>>> import numpy as np
>>> import numpy.linalg as la
>>> np.set_printoptions(precision=2, suppress=True, linewidth=100)
>>> tidy = lambda a: np.round(a, 2) + 0
>>> M = np.load("sample15.npy")
>>> print(M)
[[ 7 -5 -7  3 -5  0 -8]
 [-1  1  1 -3  1 -2  2]
 [ 3 -1 -3 -9 -1 -8  0]
 [-3  3  3 -9  3 -6  6]]
>>> print(tidy(np.trace(la.pinv(M) @ M)))
2.0
>>> print(tidy(M @ la.pinv(M) @ M))
[[ 7. -5. -7.  3. -5.  0. -8.]
 [-1.  1.  1. -3.  1. -2.  2.]
 [ 3. -1. -3. -9. -1. -8.  0.]
 [-3.  3.  3. -9.  3. -6.  6.]]
>>> print(np.unique(M.round(6), axis=0).shape)
(4, 7)
>>> rk = la.matrix_rank(M)
>>> print(rk)
2
>>> N = la.svd(M)[2][rk:].T
>>> print(la.matrix_rank(M.T @ M), la.matrix_rank(M @ M.T))
2 2
>>> print(tidy(M @ N))
[[0. 0. 0. 0. 0.]
 [0. 0. 0. 0. 0.]
 [0. 0. 0. 0. 0.]
 [0. 0. 0. 0. 0.]]
>>> print([int(la.matrix_rank(M[:, :j + 1])) for j in range(7)])
[1, 2, 2, 2, 2, 2, 2]
>>> print([int(la.matrix_rank(np.delete(M, i, axis=0))) for i in range(4)])
[2, 2, 2, 2]
>>> print(N.shape)
(7, 5)
>>> print(np.allclose(M @ N, 0))
True
>>> left, sv, Vt = la.svd(M)
>>> evecs = Vt[:(sv > 1e-8).sum()]
>>> rng = np.random.default_rng(5706)
>>> vec = M[3] + 5 * M[0] + rng.integers(2) * np.eye(7)[4]
>>> print(vec)
[ 32. -22. -32.   6. -22.  -6. -34.]
>>> print(la.matrix_rank(np.vstack([M, vec])))
2
>>> print(tidy(evecs.T @ evecs))
[[ 0.25 -0.16 -0.25 -0.03 -0.16 -0.11 -0.24]
 [-0.16  0.11  0.16 -0.04  0.11  0.02  0.18]
 [-0.25  0.16  0.25  0.03  0.16  0.11  0.24]
 [-0.03 -0.04  0.03  0.58 -0.04  0.46 -0.16]
 [-0.16  0.11  0.16 -0.04  0.11  0.02  0.18]
 [-0.11  0.02  0.11  0.46  0.02  0.39 -0.04]
 [-0.24  0.18  0.24 -0.16  0.18 -0.04  0.29]]
>>> print(np.allclose(evecs.T @ evecs @ vec, vec))
True
